% ipython --no-banner

In [1]: import numpy as np

In [2]: np.set_printoptions(precision=2, suppress=True, linewidth=160, sign=" ")

In [3]: rnd = lambda a: np.round(a, 2) + 0

In [4]: data = np.loadtxt("out14.csv", delimiter=",")

In [5]: rnd(data)
Out[5]: 
array([[-0.08, -0.25,  0.51,  0.56,  0.6 ],
       [ 0.94, -0.1 ,  0.24, -0.2 ,  0.06],
       [ 0.08, -0.68, -0.09,  0.42, -0.59],
       [ 0.08, -0.43, -0.71, -0.11,  0.54],
       [ 0.31,  0.53, -0.41,  0.67, -0.03]])

In [6]: Y = np.array([[-1, 2], [3, 3], [2, 1], [0, 0], [3, 2]])

In [7]: np.linalg.matrix_rank(np.vstack([data, Y.T]))
Out[7]: np.int64(5)

In [8]: np.vstack([data, Y.T]).shape
Out[8]: (7, 5)

In [9]: rnd(np.einsum("ij,ij->i", data, data))
Out[9]: array([ 1.,  1.,  1.,  1.,  1.])

In [10]: rnd(np.einsum("ik,kj->ji", data, Y))
Out[10]: 
array([[ 2.14, -0.57, -4.07, -1.17,  0.37],
       [ 0.8 ,  1.94, -3.16, -0.76,  1.75]])

In [11]: rnd(np.einsum("ik,kj->ij", data, Y))
Out[11]: 
array([[ 2.14,  0.8 ],
       [-0.57,  1.94],
       [-4.07, -3.16],
       [-1.17, -0.76],
       [ 0.37,  1.75]])

In [12]: q, Rm = np.linalg.qr(data)

In [13]: rnd(q @ Rm)
Out[13]: 
array([[-0.08, -0.25,  0.51,  0.56,  0.6 ],
       [ 0.94, -0.1 ,  0.24, -0.2 ,  0.06],
       [ 0.08, -0.68, -0.09,  0.42, -0.59],
       [ 0.08, -0.43, -0.71, -0.11,  0.54],
       [ 0.31,  0.53, -0.41,  0.67, -0.03]])

In [14]: q.shape, Rm.shape
Out[14]: ((5, 5), (5, 5))

In [15]: rnd(np.abs(np.diag(Rm)))
Out[15]: array([ 1.,  1.,  1.,  1.,  1.])

In [16]: np.allclose(Rm.T @ Rm, data.T @ data)
Out[16]: True

In [17]: rnd(abs(Rm[0, 0])), rnd(np.linalg.norm(data[:, 0]))
Out[17]: (np.float64(1.0), np.float64(1.0))

In [18]: Uu, sig, VT = np.linalg.svd(data, full_matrices=False)

In [19]: rnd(sig)
Out[19]: array([ 1.,  1.,  1.,  1.,  1.])

In [20]: (sig > 1e-8).sum()
Out[20]: np.int64(5)

In [21]: np.allclose(Uu * sig @ VT, data)
Out[21]: True

In [22]: rnd(VT @ VT.T)
Out[22]: 
array([[ 1.,  0.,  0.,  0.,  0.],
       [ 0.,  1.,  0.,  0.,  0.],
       [ 0.,  0.,  1.,  0.,  0.],
       [ 0.,  0.,  0.,  1.,  0.],
       [ 0.,  0.,  0.,  0.,  1.]])

In [23]: rnd(Uu.T @ Uu)
Out[23]: 
array([[ 1.,  0.,  0.,  0.,  0.],
       [ 0.,  1.,  0.,  0.,  0.],
       [ 0.,  0.,  1.,  0.,  0.],
       [ 0.,  0.,  0.,  1.,  0.],
       [ 0.,  0.,  0.,  0.,  1.]])

In [24]: rnd(np.cumsum(sig ** 2) / np.sum(sig ** 2))
Out[24]: array([ 0.2,  0.4,  0.6,  0.8,  1. ])

In [25]: rnd(np.sqrt((sig ** 2).sum())), rnd(np.linalg.norm(data))
Out[25]: (np.float64(2.24), np.float64(2.24))

In [26]: W0 = np.load("block14.npy")

In [27]: W0
Out[27]: 
array([[-2.1 ,  6.01,  8.5 ,  1.47, -3.91,  5.98, 11.07,  4.61],
       [-1.15,  1.97,  2.98,  1.49, -2.29,  5.04,  6.68,  3.18],
       [-1.6 ,  3.09,  4.77,  1.64, -3.18,  7.6 , 10.14,  4.22],
       [-2.2 ,  0.51,  0.21,  5.18, -3.62,  5.61,  6.73,  6.6 ],
       [-0.59, -1.3 , -2.16,  2.37, -0.78,  0.8 ,  0.12,  2.24],
       [ 0.22, -1.49, -3.2 ,  1.31,  1.13, -6.59, -7.18, -0.6 ],
       [ 0.1 ,  2.2 ,  3.3 , -1.61, -0.01, -0.21,  1.41, -0.99],
       [-0.37,  3.07,  4.41, -0.77, -0.77,  0.44,  2.87,  0.18],
       [-2.1 , -0.61, -1.48,  5.72, -3.31,  4.79,  5.07,  6.58],
       [ 1.59,  1.5 ,  2.6 , -4.92,  2.51, -4.17, -3.67, -5.41],
       [-2.09,  6.01,  8.49,  1.49, -3.91,  6.01, 11.09,  4.58],
       [-1.88,  3.8 ,  5.08,  2.5 , -3.28,  4.38,  7.93,  4.61],
       [ 1.12, -1.64, -1.48, -2.3 ,  1.49,  0.8 , -1.08, -2.61],
       [ 1.19, -0.69, -0.6 , -2.71,  1.89, -2.2 , -3.22, -3.44],
       [-1.48,  5.98,  8.33,  0.31, -2.73,  2.41,  7.5 ,  2.58],
       [ 0.36, -3.08, -4.39,  0.82,  0.81, -0.41, -2.9 , -0.19],
       [ 0.1 , -0.4 , -1.49,  0.79,  0.77, -5.82, -5.63, -0.64],
       [-0.24,  0.21,  0.81, -0.08, -0.68,  3.77,  3.68,  0.81],
       [-0.71, -0.16, -0.51,  1.89, -1.09,  1.6 ,  1.7 ,  2.19],
       [-0.7 ,  2.38,  4.29, -0.53, -1.92,  7.23,  8.7 ,  1.79],
       [-0.61,  1.3 ,  2.61,  0.  , -1.58,  6.39,  7.1 ,  1.8 ],
       [ 1.5 , -3.98, -5.72, -1.2 ,  2.77, -4.63, -7.96, -3.39],
       [ 0.51, -2.9 , -3.72,  0.1 ,  0.67,  1.6 , -1.  , -0.39]])

In [28]: rnd((data + data.T) / 2)
Out[28]: 
array([[-0.08,  0.35,  0.29,  0.32,  0.46],
       [ 0.35, -0.1 , -0.22, -0.32,  0.3 ],
       [ 0.29, -0.22, -0.09, -0.15, -0.5 ],
       [ 0.32, -0.32, -0.15, -0.11,  0.61],
       [ 0.46,  0.3 , -0.5 ,  0.61, -0.03]])

In [29]: rnd(np.abs(np.linalg.eigvals(data)).max())
Out[29]: np.float64(1.0)

In [30]: rnd(np.linalg.matrix_power(data, 3))
Out[30]: 
array([[-0.26,  0.27, -0.33, -0.37,  0.78],
       [-0.05, -0.46, -0.82,  0.32, -0.05],
       [-0.23,  0.65, -0.39, -0.22, -0.57],
       [ 0.94,  0.19, -0.23, -0.18,  0.06],
       [ 0.04,  0.51,  0.02,  0.82,  0.24]])

In [31]: rnd(np.sort(np.abs(np.linalg.eigvals(data))))
Out[31]: array([ 1.,  1.,  1.,  1.,  1.])

In [32]: rnd(np.trace(data))
Out[32]: np.float64(-0.41)

In [33]: np.allclose(data @ data.T, data.T @ data)
Out[33]: True

In [34]: rnd((data - data.T) / 2)
Out[34]: 
array([[ 0.  , -0.59,  0.21,  0.24,  0.14],
       [ 0.59,  0.  ,  0.46,  0.11, -0.23],
       [-0.21, -0.46,  0.  ,  0.57, -0.09],
       [-0.24, -0.11, -0.57,  0.  , -0.07],
       [-0.14,  0.23,  0.09,  0.07,  0.  ]])

In [35]: np.allclose(data, data.T)
Out[35]: False

In [36]: cov = np.cov(W0, rowvar=False)

In [37]: rnd(np.corrcoef(W0[:, 3], W0[:, 1])[0, 1])
Out[37]: np.float64(0.08)

In [38]: rnd(W0.std(axis=0))
Out[38]: array([ 1.18,  2.8 ,  4.06,  2.3 ,  2.09,  4.16,  5.77,  3.15])

In [39]: rnd(np.linalg.eigvalsh(cov)[::-1])
Out[39]: array([ 80.08,  14.86,   5.32,   0.  ,   0.  ,   0.  ,   0.  ,   0.  ])

In [40]: rnd(np.polyfit(W0[:, 3], W0[:, 1], 1))
Out[40]: array([ 0.09,  0.89])

In [41]: cov.shape
Out[41]: (8, 8)

In [42]: cent = np.array([[-5, -1, 5, -2, 9, -9, 2, 6, 7, -9],
    ...:     [6, -1, 9, -5, 5, -5, 0, 6, 9, -7]])

In [43]: X = np.repeat(cent, 35 // 2, axis=0)

In [44]: rng = np.random.default_rng(93701)

In [45]: X = X + 0.05 * rng.normal(size=X.shape)

In [46]: rnd(X)
Out[46]: 
array([[-5.02, -1.02,  4.97, -1.94,  9.08, -9.09,  1.96,  5.98,  6.97, -8.97],
       [-4.95, -1.02,  5.01, -2.  ,  9.  , -8.94,  1.95,  6.01,  6.99, -8.96],
       [-5.04, -1.05,  5.03, -1.88,  8.98, -9.  ,  2.02,  6.01,  6.98, -8.98],
       [-5.03, -1.02,  4.93, -2.02,  9.  , -9.06,  1.94,  5.99,  7.05, -9.05],
       [-5.  , -1.03,  4.96, -1.91,  8.94, -9.05,  1.95,  5.96,  7.03, -8.93],
       [-4.98, -0.99,  4.98, -1.99,  8.98, -8.9 ,  2.  ,  6.05,  6.87, -9.01],
       [-5.07, -1.08,  5.04, -1.97,  8.95, -9.08,  2.01,  5.99,  6.94, -9.05],
       [-5.05, -0.91,  5.  , -1.96,  8.9 , -8.96,  1.97,  5.93,  7.  , -9.  ],
       [-5.02, -0.94,  5.01, -1.99,  8.94, -9.03,  2.03,  6.04,  7.02, -8.91],
       [-4.99, -1.03,  5.02, -1.97,  8.88, -9.05,  1.96,  6.03,  6.93, -9.04],
       [-4.99, -0.99,  4.95, -2.  ,  9.05, -8.99,  1.99,  5.9 ,  7.  , -9.05],
       [-4.92, -1.02,  4.95, -1.98,  9.01, -9.01,  2.01,  6.01,  7.03, -9.06],
       [-5.  , -0.97,  5.09, -1.99,  9.04, -8.95,  2.01,  5.91,  6.96, -9.05],
       [-5.  , -1.03,  5.06, -1.95,  8.89, -9.01,  2.  ,  6.  ,  6.99, -8.96],
       [-4.99, -1.01,  4.98, -1.91,  9.04, -9.03,  1.98,  6.06,  7.06, -9.  ],
       [-4.98, -1.04,  5.02, -1.99,  8.93, -9.  ,  2.  ,  5.97,  6.99, -8.98],
       [-5.02, -0.98,  4.91, -1.99,  9.03, -8.95,  2.07,  6.08,  6.95, -8.95],
       [ 6.1 , -0.95,  8.94, -5.04,  5.11, -4.96,  0.01,  5.98,  9.01, -7.04],
       [ 6.06, -1.  ,  8.98, -5.03,  5.03, -4.9 , -0.01,  6.05,  8.92, -6.95],
       [ 6.  , -1.02,  9.02, -5.01,  5.02, -4.98, -0.03,  5.94,  9.03, -6.94],
       [ 6.05, -1.01,  8.92, -5.1 ,  5.04, -5.  ,  0.06,  6.03,  9.05, -6.91],
       [ 6.03, -1.  ,  8.96, -5.02,  5.01, -5.02,  0.05,  6.01,  9.1 , -6.98],
       [ 5.96, -0.97,  9.02, -4.95,  4.99, -5.06, -0.04,  6.02,  8.9 , -6.9 ],
       [ 5.98, -0.94,  8.91, -4.95,  4.97, -4.91, -0.05,  6.  ,  8.97, -6.96],
       [ 6.02, -0.99,  9.01, -5.03,  5.08, -4.92,  0.02,  5.95,  9.  , -6.93],
       [ 6.04, -1.03,  9.01, -4.92,  5.07, -4.98, -0.01,  6.05,  9.06, -6.98],
       [ 5.9 , -1.  ,  8.99, -5.03,  5.03, -5.07,  0.03,  6.01,  9.08, -6.92],
       [ 6.  , -1.01,  8.87, -4.95,  5.03, -4.89,  0.1 ,  5.91,  9.05, -6.97],
       [ 6.01, -1.  ,  9.01, -4.96,  4.94, -5.01,  0.03,  6.03,  9.  , -7.03],
       [ 6.03, -1.  ,  8.98, -5.07,  5.05, -4.97, -0.03,  5.99,  8.96, -6.92],
       [ 5.94, -1.06,  9.03, -4.96,  4.99, -5.05,  0.08,  6.03,  8.94, -7.01],
       [ 5.95, -1.01,  9.08, -5.03,  4.99, -5.04,  0.  ,  5.94,  9.  , -6.97],
       [ 6.11, -1.11,  9.  , -5.01,  5.09, -4.99, -0.09,  6.06,  9.01, -6.98],
       [ 6.03, -0.96,  9.01, -5.11,  5.04, -4.95,  0.01,  6.  ,  9.04, -7.05]])

In [47]: cent = X[[29, 1]].astype(float)

In [48]: for _ in range(5):
    ...:     idx = np.linalg.norm(X[:, None] - cent, axis=-1).argmin(axis=1)
    ...:     cent = np.array([X[idx == j].mean(axis=0) for j in range(2)])
    ...: 

In [49]: idx
Out[49]: array([ 1,  1,  1,  1,  1,  1,  1,  1,  1,  1,  1,  1,  1,  1,  1,  1,  1,  0,  0,  0,  0,  0,  0,  0,  0,  0,  0,  0,  0,  0,  0,  0,  0,  0])

In [50]: np.bincount(idx)
Out[50]: array([ 17,  17])
